$ ipython --no-banner

In [1]: import numpy as np

In [2]: np.set_printoptions(precision=1, suppress=True, linewidth=100, sign=" ")

In [3]: m1 = np.load("run18.npy")

In [4]: print(m1)
[[ 0.3  0.4]
 [ 0.4  0.7]]

In [5]: left, sv, vt = np.linalg.svd(m1)

In [6]: evecs = vt[:(sv > 1e-8).sum()]

In [7]: rng = np.random.default_rng(647)

In [8]: x = m1[0] + 2 * m1[1] + rng.integers(2) * np.eye(2)[1]

In [9]: print(x)
[ 1.2  1.9]

In [10]: print(np.linalg.matrix_rank(np.vstack([m1, x])))
1

In [11]: print(np.diag(evecs.T @ evecs))
[ 0.3  0.7]

In [12]: print(np.allclose(evecs.T @ evecs @ x, x))
True

In [13]: X = np.loadtxt("w.csv", delimiter=",")

In [14]: print(X)
[[-1. -3.  1. -2.]
 [ 3.  2.  2.  0.]
 [ 0. -1.  0.  2.]
 [-2.  1.  3. -2.]]

In [15]: P = np.triu(np.array([[4, -7, -2, 4], [9, 0, -7, -9], [-8, -4, 1, 0], [9, 5, -1, 1]]), 1) + np.eye(4)

In [16]: M2 = P @ X @ np.linalg.inv(P)

In [17]: print(round(float(np.linalg.det(M2)), 1))
-100.0

In [18]: print(M2)
[[  -30.  -221. -1608. -1883.]
 [   21.   147.  1046.  1243.]
 [    0.    -1.    -7.    -7.]
 [   -2.   -13.   -92.  -111.]]

In [19]: print(np.poly(M2))
[   1.    1.   -3.   43. -100.]

In [20]: print(np.trace(M2), np.trace(X))
-1.0 -1.0

In [21]: print(np.linalg.matrix_rank(M2))
4

In [22]: K = np.loadtxt("data.csv", delimiter=",")

In [23]: print(K)
[[-0.3  0.   0.5]
 [-0.4  0.   1. ]
 [ 0.4  0.   0.4]
 [-0.7  0.   0.3]
 [ 0.5  0.  -0.3]
 [-0.6  0.   0.6]
 [-0.8  0.   0.7]
 [ 0.9  0.   0.6]
 [ 0.3  0.  -0.1]
 [ 0.5  0.   0.5]
 [-0.3  0.   0.6]
 [-0.2  0.  -0.1]
 [ 0.6  0.   0. ]
 [-0.5  0.   0. ]
 [-0.2  0.   0.8]
 [-0.5  0.   0.2]
 [ 0.2  0.   0.5]
 [-0.2  0.  -0.3]
 [-0.2  0.   0.2]
 [ 0.4  0.   0.6]
 [ 0.6  0.  -0.8]
 [-0.7  0.   0.2]]

In [24]: u = np.array([2, 1])

In [25]: print(np.polyval(u, K[4]))
[ 2.   1.   0.4]

In [26]: print(np.cross(K[4, :3], K[17, :3]))
[ 0.   0.2  0. ]

In [27]: print(np.array([np.convolve(row, u, "same") for row in K]))
[[-0.6 -0.3  1. ]
 [-0.8 -0.4  2. ]
 [ 0.8  0.4  0.8]
 [-1.4 -0.7  0.6]
 [ 1.   0.5 -0.6]
 [-1.2 -0.6  1.2]
 [-1.6 -0.8  1.4]
 [ 1.8  0.9  1.2]
 [ 0.6  0.3 -0.2]
 [ 1.   0.5  1. ]
 [-0.6 -0.3  1.2]
 [-0.4 -0.2 -0.2]
 [ 1.2  0.6  0. ]
 [-1.  -0.5  0. ]
 [-0.4 -0.2  1.6]
 [-1.  -0.5  0.4]
 [ 0.4  0.2  1. ]
 [-0.4 -0.2 -0.6]
 [-0.4 -0.2  0.4]
 [ 0.8  0.4  1.2]
 [ 1.2  0.6 -1.6]
 [-1.4 -0.7  0.4]]
